$ python3 -q
>>> import numpy as np
>>> import numpy.linalg as la
>>> np.set_printoptions(precision=2, suppress=True, linewidth=160, floatmode="fixed")
>>> M = np.loadtxt("layer6.csv", delimiter=",")
>>> M
array([[ 3.00,  0.00, -2.00,  1.00,  0.00,  1.00,  0.00,  1.00,  1.00, -2.00, -1.00],
       [ 1.00,  1.00, -1.00, -2.00, -3.00,  2.00, -3.00,  0.00, -1.00,  2.00, -1.00],
       [ 0.00,  3.00, -2.00,  3.00,  2.00, -3.00, -3.00, -3.00,  1.00, -3.00,  1.00],
       [ 1.00,  0.00,  0.00, -2.00,  2.00, -1.00, -1.00,  2.00,  2.00,  3.00,  2.00],
       [-1.00, -3.00,  2.00,  3.00, -3.00,  1.00,  1.00, -3.00,  2.00,  0.00, -3.00],
       [-2.00,  0.00, -2.00, -1.00,  3.00, -1.00, -3.00, -3.00,  0.00, -1.00,  0.00],
       [ 3.00, -1.00,  1.00,  1.00, -3.00,  2.00,  2.00,  0.00,  1.00, -2.00, -2.00],
       [-1.00,  2.00,  2.00,  1.00, -3.00,  3.00, -3.00,  0.00, -2.00, -3.00, -2.00],
       [ 0.00, -2.00,  3.00,  3.00,  3.00, -3.00,  2.00, -3.00, -2.00, -3.00,  0.00],
       [ 3.00, -3.00, -1.00, -2.00,  1.00,  1.00, -3.00, -3.00,  3.00,  0.00, -2.00],
       [ 3.00,  3.00, -3.00,  1.00, -2.00,  3.00, -3.00,  0.00,  1.00,  2.00,  3.00]])
>>> B = la.inv(M)
>>> np.round(M @ B, 2) + 0
array([[1.00, 0.00, 0.00, 0.00, 0.00, 0.00, 0.00, 0.00, 0.00, 0.00, 0.00],
       [0.00, 1.00, 0.00, 0.00, 0.00, 0.00, 0.00, 0.00, 0.00, 0.00, 0.00],
       [0.00, 0.00, 1.00, 0.00, 0.00, 0.00, 0.00, 0.00, 0.00, 0.00, 0.00],
       [0.00, 0.00, 0.00, 1.00, 0.00, 0.00, 0.00, 0.00, 0.00, 0.00, 0.00],
       [0.00, 0.00, 0.00, 0.00, 1.00, 0.00, 0.00, 0.00, 0.00, 0.00, 0.00],
       [0.00, 0.00, 0.00, 0.00, 0.00, 1.00, 0.00, 0.00, 0.00, 0.00, 0.00],
       [0.00, 0.00, 0.00, 0.00, 0.00, 0.00, 1.00, 0.00, 0.00, 0.00, 0.00],
       [0.00, 0.00, 0.00, 0.00, 0.00, 0.00, 0.00, 1.00, 0.00, 0.00, 0.00],
       [0.00, 0.00, 0.00, 0.00, 0.00, 0.00, 0.00, 0.00, 1.00, 0.00, 0.00],
       [0.00, 0.00, 0.00, 0.00, 0.00, 0.00, 0.00, 0.00, 0.00, 1.00, 0.00],
       [0.00, 0.00, 0.00, 0.00, 0.00, 0.00, 0.00, 0.00, 0.00, 0.00, 1.00]])
>>> np.round(la.inv(B), 2) + 0
array([[ 3.00,  0.00, -2.00,  1.00,  0.00,  1.00,  0.00,  1.00,  1.00, -2.00, -1.00],
       [ 1.00,  1.00, -1.00, -2.00, -3.00,  2.00, -3.00,  0.00, -1.00,  2.00, -1.00],
       [ 0.00,  3.00, -2.00,  3.00,  2.00, -3.00, -3.00, -3.00,  1.00, -3.00,  1.00],
       [ 1.00,  0.00,  0.00, -2.00,  2.00, -1.00, -1.00,  2.00,  2.00,  3.00,  2.00],
       [-1.00, -3.00,  2.00,  3.00, -3.00,  1.00,  1.00, -3.00,  2.00,  0.00, -3.00],
       [-2.00,  0.00, -2.00, -1.00,  3.00, -1.00, -3.00, -3.00,  0.00, -1.00,  0.00],
       [ 3.00, -1.00,  1.00,  1.00, -3.00,  2.00,  2.00,  0.00,  1.00, -2.00, -2.00],
       [-1.00,  2.00,  2.00,  1.00, -3.00,  3.00, -3.00,  0.00, -2.00, -3.00, -2.00],
       [ 0.00, -2.00,  3.00,  3.00,  3.00, -3.00,  2.00, -3.00, -2.00, -3.00,  0.00],
       [ 3.00, -3.00, -1.00, -2.00,  1.00,  1.00, -3.00, -3.00,  3.00,  0.00, -2.00],
       [ 3.00,  3.00, -3.00,  1.00, -2.00,  3.00, -3.00,  0.00,  1.00,  2.00,  3.00]])
>>> round(la.slogdet(M)[0], 2)
np.float64(1.0)
>>> round(float(la.cond(M)), 2)
406.79
